% ipython --no-banner

In [1]: import numpy as np

In [2]: np.set_printoptions(suppress=True, linewidth=160)

In [3]: def rnd(a):
   ...:     return np.round(a, 3) + 0
   ...: 

In [4]: X = np.load("out15.npy")

In [5]: print(X)
[[ 2. -2.]
 [-2.  3.]]

In [6]: print(X - X[0])
[[ 0.  0.]
 [-4.  5.]]

In [7]: print(np.linalg.matrix_rank(X))
2

In [8]: print(X.mean(axis=0))
[0.  0.5]

In [9]: print(X.sum(axis=1))
[0. 1.]

In [10]: low = np.linalg.cholesky(X)

In [11]: print(rnd(np.diag(low) ** 2))
[2. 1.]

In [12]: print(rnd(low @ low.T))
[[ 2. -2.]
 [-2.  3.]]

In [13]: print(rnd(X / np.sqrt(np.outer(np.diag(X), np.diag(X)))))
[[ 1.    -0.816]
 [-0.816  1.   ]]

In [14]: arr = np.load("test17.npy")

In [15]: print(arr)
[[ 3.056  4.344  2.131]
 [ 3.083  4.353  2.102]
 [ 3.269  3.885  2.147]
 [ 2.072 -2.08  -1.192]
 [ 1.469 -1.713 -0.742]
 [ 2.394 -2.18  -0.729]
 [ 3.079  3.759  0.761]
 [ 3.425  3.979  1.256]
 [ 3.239  3.63   1.58 ]]

In [16]: rng = np.random.default_rng(585)

In [17]: idx = rng.permutation(3)

In [18]: B = arr[:, idx] * rng.choice([-1, 1], 3)

In [19]: print(B)
[[-2.131  4.344 -3.056]
 [-2.102  4.353 -3.083]
 [-2.147  3.885 -3.269]
 [ 1.192 -2.08  -2.072]
 [ 0.742 -1.713 -1.469]
 [ 0.729 -2.18  -2.394]
 [-0.761  3.759 -3.079]
 [-1.256  3.979 -3.425]
 [-1.58   3.63  -3.239]]

In [20]: U, _, Vh = np.linalg.svd(arr.T @ B)

In [21]: print(idx)
[2 1 0]

In [22]: W0 = np.diag(np.array([2, 2, 2])) + 5 * np.eye(3, k=1) + 5 * np.eye(3, k=-1)

In [23]: print(W0)
[[2. 5. 0.]
 [5. 2. 5.]
 [0. 5. 2.]]

In [24]: B = np.array([[-5, 0], [-2, -1]])

In [25]: cent = np.kron(B, W0)

In [26]: print(cent)
[[-10. -25.  -0.   0.   0.   0.]
 [-25. -10. -25.   0.   0.   0.]
 [ -0. -25. -10.   0.   0.   0.]
 [ -4. -10.  -0.  -2.  -5.  -0.]
 [-10.  -4. -10.  -5.  -2.  -5.]
 [ -0. -10.  -4.  -0.  -5.  -2.]]

In [27]: print(np.linalg.matrix_rank(cent))
6

In [28]: print(cent.shape)
(6, 6)

In [29]: ev, V = np.linalg.eigh(W0)

In [30]: print(rnd(V.T @ W0 @ V))
[[-5.071  0.     0.   ]
 [ 0.     2.     0.   ]
 [ 0.     0.     9.071]]

In [31]: print(np.unique(ev.round(6) + 0, return_counts=True)[1])
[1 1 1]

In [32]: print(rnd(np.linalg.eigvalsh(W0 + 3 * np.eye(3))))
[-2.071  5.    12.071]

In [33]: print(rnd(np.linalg.svd(W0, compute_uv=False)))
[9.071 5.071 2.   ]

In [34]: feats = np.array([[3.0, 3.0, 0.0, 0.0],
    ...:     [3.0, 2.0, 3.0, 0.0],
    ...:     [0.0, 3.0, 4.0, 3.0],
    ...:     [0.0, 0.0, 3.0, 4.0]])

In [35]: blk = np.stack([feats, -1 * feats, feats[::-1]])

In [36]: print(blk.shape)
(3, 4, 4)

In [37]: print(blk.sum(axis=0))
[[0. 0. 3. 4.]
 [0. 3. 4. 3.]
 [3. 2. 3. 0.]
 [3. 3. 0. 0.]]

In [38]: print(rnd(np.linalg.norm(blk, axis=(1, 2))))
[9.95 9.95 9.95]

In [39]: print(np.linalg.matrix_rank(blk))
[4 4 4]

In [40]: print(np.einsum("bij,cij->bc", blk, blk))
[[ 99. -99.  36.]
 [-99.  99. -36.]
 [ 36. -36.  99.]]

In [41]: ev, V = np.linalg.eigh(feats)

In [42]: vec = np.array([2, 1, 2, -1])

In [43]: print(vec @ feats @ vec / (vec @ vec), rnd(ev[0]), rnd(ev[-1]))
4.6 -1.897 8.18

In [44]: print(vec @ feats @ vec)
46.0

In [45]: print(np.abs(feats).sum(axis=1).max(), rnd(np.abs(ev).max()))
10.0 8.18

In [46]: print(rnd(V * np.maximum(ev, 0) @ V.T))
[[ 3.362  2.41   0.405 -0.206]
 [ 2.41   2.964  2.339  0.337]
 [ 0.405  2.339  4.454  2.769]
 [-0.206  0.337  2.769  4.118]]

In [47]: print((np.sign(V[:, -1].round(6)) == np.sign(V[0, -1].round(6))).astype(int))
[1 1 1 1]

In [48]: ev, V = np.linalg.eig(feats)

In [49]: print(rnd(ev))
[ 8.18  -1.897  5.081  1.636]

In [50]: print(rnd(np.sort(np.linalg.eigvals(np.linalg.inv(feats)))))
[-0.527  0.122  0.197  0.611]

In [51]: print(rnd(np.prod(ev)))
-129.0

In [52]: print(np.linalg.norm(feats, axis=1).argmax())
2

In [53]: print(rnd(np.linalg.norm(feats[3] - feats[0])))
6.557

In [54]: print(rnd(np.linalg.norm(feats, 1)), rnd(np.linalg.norm(feats, np.inf)))
10.0 10.0

In [55]: ev, V = np.linalg.eigh(W0)

In [56]: vec = np.array([3, 0, -2])

In [57]: print(rnd(V * np.abs(ev) @ V.T))
[[4.536 1.414 2.536]
 [1.414 7.071 1.414]
 [2.536 1.414 4.536]]

In [58]: print(rnd(V * np.maximum(ev, 0) @ V.T))
[[3.268 3.207 1.268]
 [3.207 4.536 3.207]
 [1.268 3.207 3.268]]

In [59]: print(rnd(np.linalg.eigvalsh(W0[1:, 1:])))
[-3.  7.]

In [60]: data = np.array([[0, 1], [1, 0]])

In [61]: print(rnd(np.abs(np.linalg.eigvals(data)).max()))
1.0

In [62]: print((data - data.T) / 2)
[[0. 0.]
 [0. 0.]]

In [63]: print(rnd(np.linalg.det(data)))
-1.0

In [64]: print(np.linalg.matrix_power(data, 3))
[[0 1]
 [1 0]]

In [65]: print(np.allclose(data, data.T))
True

In [66]: B = data / np.sqrt((data ** 2).mean(axis=1, keepdims=True))

In [67]: print(np.linalg.matrix_rank(data - data.mean(axis=1, keepdims=True)))
1

In [68]: print(np.linalg.matrix_rank(B) == np.linalg.matrix_rank(data))
True

In [69]: print(rnd(B[0]))
[0.    1.414]

In [70]: U, sig, Vh = np.linalg.svd(data, full_matrices=False)

In [71]: print(U.T @ U)
[[1. 0.]
 [0. 1.]]

In [72]: print(U.shape, sig.shape, Vh.shape)
(2, 2) (2,) (2, 2)

In [73]: print(np.allclose(U * sig @ Vh, data))
True

In [74]: print(Vh @ Vh.T)
[[1. 0.]
 [0. 1.]]

In [75]: print(rnd(np.sqrt((sig ** 2).sum())), rnd(np.linalg.norm(data)))
1.414 1.414

In [76]: print((sig > 1e-8).sum())
2

In [77]: print(sig)
[1. 1.]

In [78]: M = np.loadtxt("case6.csv", delimiter=",")

In [79]: print(M)
[[-3. -4.  0.  0.]
 [ 3. -6.  0.  0.]
 [ 0.  0. -3. -4.]
 [ 0.  0.  3. -6.]]

In [80]: print(data.sum(axis=0))
[1 1]

In [81]: print(data @ data)
[[1 0]
 [0 1]]

In [82]: low = np.diag(data.sum(axis=1)) - data

In [83]: print(rnd(np.linalg.eigvalsh(low)))
[0. 2.]

In [84]: print(low)
[[ 1 -1]
 [-1  1]]

In [85]: print((np.linalg.eigvalsh(low) < 1e-8).sum())
1

In [86]: vec = np.array([2, 5, 3, -4])

In [87]: print(M @ (2 * vec))
[-52. -48.  14.  66.]

In [88]: print(M * vec)
[[ -6. -20.   0.  -0.]
 [  6. -30.   0.  -0.]
 [  0.   0.  -9.  16.]
 [  0.   0.   9.  24.]]

In [89]: print(M @ vec)
[-26. -24.   7.  33.]

In [90]: print(np.linalg.norm(M @ vec) <= np.linalg.norm(M, 2) * np.linalg.norm(vec) + 1e-9)
True

In [91]: print(rnd(np.linalg.norm(M[1], 1)), rnd(np.linalg.norm(M[1], np.inf)))
9.0 6.0

In [92]: print(rnd(np.linalg.norm(M, "nuc")))
22.804

In [93]: print(M[1] @ M[3])
0.0

In [94]: print(rnd(np.linalg.norm(M[1] - M[3])))
9.487

In [95]: print(rnd(np.linalg.norm(M, axis=0)))
[4.243 7.211 4.243 7.211]

In [96]: print(rnd(np.linalg.norm(M, 1)), rnd(np.linalg.norm(M, np.inf)))
10.0 9.0

In [97]: E = np.array([[9, 10, 6], [6, 7, 3], [6, 7, 3], [6, 7, 3]])

In [98]: blk = np.stack([E, -3 * E, E[::-1]])

In [99]: print(blk.sum(axis=0))
[[-12 -13  -9]
 [ -6  -7  -3]
 [ -6  -7  -3]
 [ -3  -4   0]]

In [100]: print(rnd(np.linalg.norm(blk, axis=(1, 2))))
[22.338 67.015 22.338]

In [101]: print(np.linalg.matrix_rank(blk))
[2 2 2]

In [102]: print(np.linalg.matrix_rank(blk.reshape(3, -1)))
2

In [103]: print(blk.shape)
(3, 4, 3)

In [104]: print(np.linalg.lstsq(E[:-1].T, E[-1])[2])
2

In [105]: print(np.allclose(E[:-1].T @ np.linalg.lstsq(E[:-1].T, E[-1])[0], E[-1]))
True

In [106]: print(np.abs(np.diag(np.linalg.qr(E)[1])) > 1e-9)
[ True  True False]

In [107]: print(rnd(np.trace(np.linalg.pinv(E) @ E)))
2.0

In [108]: rank = np.linalg.matrix_rank(E)

In [109]: print(rank)
2

In [110]: null = np.linalg.svd(E)[2][rank:].T

In [111]: print(rnd(E @ null))
[[0.]
 [0.]
 [0.]
 [0.]]

In [112]: print(np.linalg.matrix_rank(E.T @ E), np.linalg.matrix_rank(E @ E.T))
2 2
